$ python3 -q
>>> import numpy as np
>>> np.set_printoptions(suppress=True, linewidth=160)
>>> def tidy(a):
...     return np.round(a, 2) + 0
... 
>>> data = np.load("mat.npy")
>>> data
array([[-15.52,  -0.94,  11.36,   5.53],
       [ 30.3 ,  -7.09,   0.81, -14.68],
       [-11.8 ,   2.79,   5.03,  14.85],
       [ -6.03,   1.09, -17.25,  -3.29],
       [ 20.56,  -3.05,  11.34,  -8.96],
       [-12.97,   0.53,   7.57,   5.03],
       [ 24.64,   2.32, -16.02, -15.39],
       [ 18.86,  -4.42,   0.95, -12.8 ],
       [-19.65,   1.81,   9.31,  19.23],
       [-17.82,   3.77,  14.75,   5.42]])
>>> Y = np.c_[data[:, :1] @ np.array([[9]]), np.array([2, 0, -1, -1, 1, 0, 0, -1, 2, -1])]
>>> Y
array([[-139.68,    2.  ],
       [ 272.7 ,    0.  ],
       [-106.2 ,   -1.  ],
       [ -54.27,   -1.  ],
       [ 185.04,    1.  ],
       [-116.73,    0.  ],
       [ 221.76,    0.  ],
       [ 169.74,   -1.  ],
       [-176.85,    2.  ],
       [-160.38,   -1.  ]])
>>> tidy(np.linalg.lstsq(data, Y[:, 0])[0])
array([9., 0., 0., 0.])
>>> np.linalg.matrix_rank(np.c_[data, Y])
np.int64(5)
>>> tidy(np.linalg.norm(np.linalg.qr(data)[0].T @ Y, axis=0) ** 2 / ((Y ** 2).sum(axis=0) + 1e-12))
array([1.  , 0.24])
>>> np.linalg.matrix_rank(Y)
np.int64(2)
>>> Ac = data - data.mean(axis=0)
>>> V = np.linalg.svd(Ac)[2][:2]
>>> Y = Ac - Ac @ V.T @ V
>>> tidy(Y.std(axis=0))
array([1.91, 2.02, 0.66, 3.43])
>>> print(tidy(np.linalg.norm(Y) / np.linalg.norm(Ac)))
0.18
>>> tidy(np.diag(V.T @ V))
array([0.76, 0.04, 0.96, 0.25])
>>> idx = data[:, 3] > np.median(data[:, 3])
>>> r0 = data[idx].mean(axis=0) - data[~idx].mean(axis=0)
>>> print(np.argsort(-np.abs(r0).round(6), kind="stable"))
[0 3 2 1]
>>> (((data - data.mean(axis=0)) @ r0 > 0) == idx).mean()
np.float64(1.0)
>>> idx.astype(int)
array([1, 0, 1, 0, 0, 1, 0, 0, 1, 1])
>>> Ac = (data - data.mean(axis=0)) / data.std(axis=0)
>>> tidy(Ac.std(axis=0))
array([1., 1., 1., 1.])
>>> coef = np.linalg.lstsq(np.delete(Ac, 1, axis=1), Ac[:, 1])[0]
>>> tidy(coef)
array([-0.64, -0.42,  0.25])
>>> print(np.abs(coef).argmax())
0
>>> tidy(1 - np.var(Ac[:, 1] - np.delete(Ac, 1, axis=1) @ coef))
np.float64(0.61)
>>> Y = np.array([[3, 3], [2, 3], [2, 0], [2, 3]])
>>> np.linalg.matrix_rank(np.vstack([data, Y.T]))
np.int64(4)
>>> tidy(np.einsum("ij,ij->i", data, data))
array([ 401.38, 1184.52,  392.85,  345.94,  640.89,  251.11, 1106.  ,  539.98,  845.87,  578.7 ])
>>> np.linalg.matrix_rank(data @ Y)
np.int64(2)
>>> A = np.loadtxt("x.csv", delimiter=",")
>>> A
array([[ 0.,  0., -1.,  0.],
       [ 0.,  0.,  0., -1.],
       [-1.,  0.,  0.,  0.],
       [ 0., -1.,  0.,  0.]])
>>> ev, V = np.linalg.eigh(A)
>>> tidy(V.T @ A @ V)
array([[-1.,  0.,  0.,  0.],
       [ 0., -1.,  0.,  0.],
       [ 0.,  0.,  1.,  0.],
       [ 0.,  0.,  0.,  1.]])
>>> tidy(np.linalg.svd(A, compute_uv=False))
array([1., 1., 1., 1.])
>>> tidy(V.T @ V)
array([[1., 0., 0., 0.],
       [0., 1., 0., 0.],
       [0., 0., 1., 0.],
       [0., 0., 0., 1.]])
>>> tidy(np.linalg.eigvalsh(A + 4 * np.eye(4)))
array([3., 3., 5., 5.])
>>> (ev > 1e-8).sum(), (ev < -1e-8).sum()
(np.int64(2), np.int64(2))
>>> ev.sum(), np.trace(A)
(np.float64(0.0), np.float64(0.0))
>>> np.unique(ev.round(6) + 0, return_counts=True)[1]
array([2, 2])
>>> rng = np.random.default_rng(76161)
>>> idx = rng.permutation(4)
>>> print(idx)
[2 0 3 1]
>>> Y = A[idx][:, idx]
>>> np.trace(Y)
np.float64(0.0)
>>> np.diag(Y)
array([0., 0., 0., 0.])
>>> print(tidy(np.linalg.det(Y)), tidy(np.linalg.det(A[idx])))
1.0 -1.0
>>> x0 = np.array([3, 3, 1, 0])
>>> y = A @ x0
>>> y
array([-1.,  0., -3., -3.])
>>> tidy(np.linalg.solve(A, 3 * y))
array([9., 9., 3., 0.])
>>> tidy(np.linalg.solve(A, A[:, 2]))
array([0., 0., 1., 0.])
>>> Y = np.array([[0, 5], [0, -1], [4, -2], [3, 4]])
>>> np.einsum("ij->j", A)
array([-1., -1., -1., -1.])
>>> np.linalg.matrix_rank(np.vstack([A, Y.T]))
np.int64(4)
>>> A @ Y
array([[-4.,  2.],
       [-3., -4.],
       [ 0., -5.],
       [ 0.,  1.]])
>>> x0 = np.array([1, 0, 1, -3])
>>> print(4 - np.linalg.matrix_rank(A - np.eye(4), tol=1e-8))
2
>>> [p for p in range(1, 25) if np.allclose(np.linalg.matrix_power(A, p), np.eye(4))]
[2, 4, 6, 8, 10, 12, 14, 16, 18, 20, 22, 24]
>>> print(A.T @ (A @ x0))
[ 1.  0.  1. -3.]
>>> M = np.loadtxt("layer16.csv", delimiter=",")
>>> tidy(M)
array([[ 2.1 , -4.48, -0.69],
       [-0.21, -2.74,  4.18],
       [ 2.23, -2.38, -3.79],
       [ 2.34, -3.47, -2.73],
       [ 2.3 , -3.98, -1.96],
       [-0.86,  4.14, -2.68],
       [-2.28,  4.12,  1.7 ],
       [-2.34,  3.52,  2.66],
       [-0.85, -1.6 ,  4.66],
       [-0.94, -1.41,  4.7 ],
       [ 2.22, -2.32, -3.84],
       [ 0.36,  2.49, -4.32],
       [-0.33, -2.54,  4.29],
       [ 1.34,  0.53, -4.79],
       [-2.05,  1.56,  4.29],
       [-2.11,  4.48,  0.72],
       [-1.42,  4.55, -1.5 ],
       [-1.43, -0.31,  4.78],
       [-0.04, -3.01,  3.99],
       [ 0.47, -3.7 ,  3.33],
       [-2.29,  4.07,  1.79],
       [-2.34,  3.51,  2.68],
       [ 1.08,  1.11, -4.75],
       [ 1.37, -4.53,  1.62],
       [ 2.11, -4.47, -0.73],
       [-2.14,  4.43,  0.87],
       [-1.48,  4.58, -1.35]])
>>> left, sigma, Vh = np.linalg.svd(M)
>>> np.argmax(sigma[:-1] / (sigma[1:] + 1e-6)) + 1
np.int64(2)
>>> Y = left[:, :2] @ np.diag(sigma[:2]) @ Vh[:2]
>>> tidy(np.abs(M - Y).max())
np.float64(0.0)
>>> tidy(np.linalg.norm(M - Y, 2)), tidy(sigma[2])
(np.float64(0.0), np.float64(0.0))
>>> print(np.linalg.matrix_rank(Y))
2
>>> np.linalg.matrix_rank(M, rtol=0.05)
np.int64(2)
>>> tidy(np.linalg.norm(M - Y) / np.linalg.norm(M))
np.float64(0.0)
>>> print(tidy(M @ np.linalg.pinv(M) @ M))
[[ 2.1  -4.48 -0.69]
 [-0.21 -2.74  4.18]
 [ 2.23 -2.38 -3.79]
 [ 2.34 -3.47 -2.73]
 [ 2.3  -3.98 -1.96]
 [-0.86  4.14 -2.68]
 [-2.28  4.12  1.7 ]
 [-2.34  3.52  2.66]
 [-0.85 -1.6   4.66]
 [-0.94 -1.41  4.7 ]
 [ 2.22 -2.32 -3.84]
 [ 0.36  2.49 -4.32]
 [-0.33 -2.54  4.29]
 [ 1.34  0.53 -4.79]
 [-2.05  1.56  4.29]
 [-2.11  4.48  0.72]
 [-1.42  4.55 -1.5 ]
 [-1.43 -0.31  4.78]
 [-0.04 -3.01  3.99]
 [ 0.47 -3.7   3.33]
 [-2.29  4.07  1.79]
 [-2.34  3.51  2.68]
 [ 1.08  1.11 -4.75]
 [ 1.37 -4.53  1.62]
 [ 2.11 -4.47 -0.73]
 [-2.14  4.43  0.87]
 [-1.48  4.58 -1.35]]
>>> mat = np.array([[4.0, 1.0, 1.0, 1.0, 1.0, 1.0],
...     [1.0, 4.0, 1.0, 1.0, 1.0, 1.0],
...     [1.0, 1.0, 4.0, 1.0, 1.0, 1.0],
...     [1.0, 1.0, 1.0, 4.0, 1.0, 1.0],
...     [1.0, 1.0, 1.0, 1.0, 4.0, 1.0],
...     [1.0, 1.0, 1.0, 1.0, 1.0, 4.0]])
>>> W1 = np.array([[-8, 4, -8, -6],
...     [-9, -5, 4, 6],
...     [5, -1, -2, -4],
...     [1, 6, -2, 7],
...     [-3, 5, 2, -4],
...     [-6, 9, 0, 5]])
>>> coef = np.array([1, 4, 1, 1])
>>> H = np.maximum(mat @ W1 + coef, 0)
>>> np.linalg.matrix_rank(H)
np.int64(3)
>>> Z = np.array([[0, 0, 2], [-1, 0, 2], [-1, 2, -2], [-2, 0, 2]])
>>> H @ Z
array([[-34.,   0.,  68.],
       [-60.,  14.,  46.],
       [-19.,   0.,  38.],
       [-92.,   0., 132.],
       [-38.,   2.,  72.],
       [-89.,   0., 138.]])
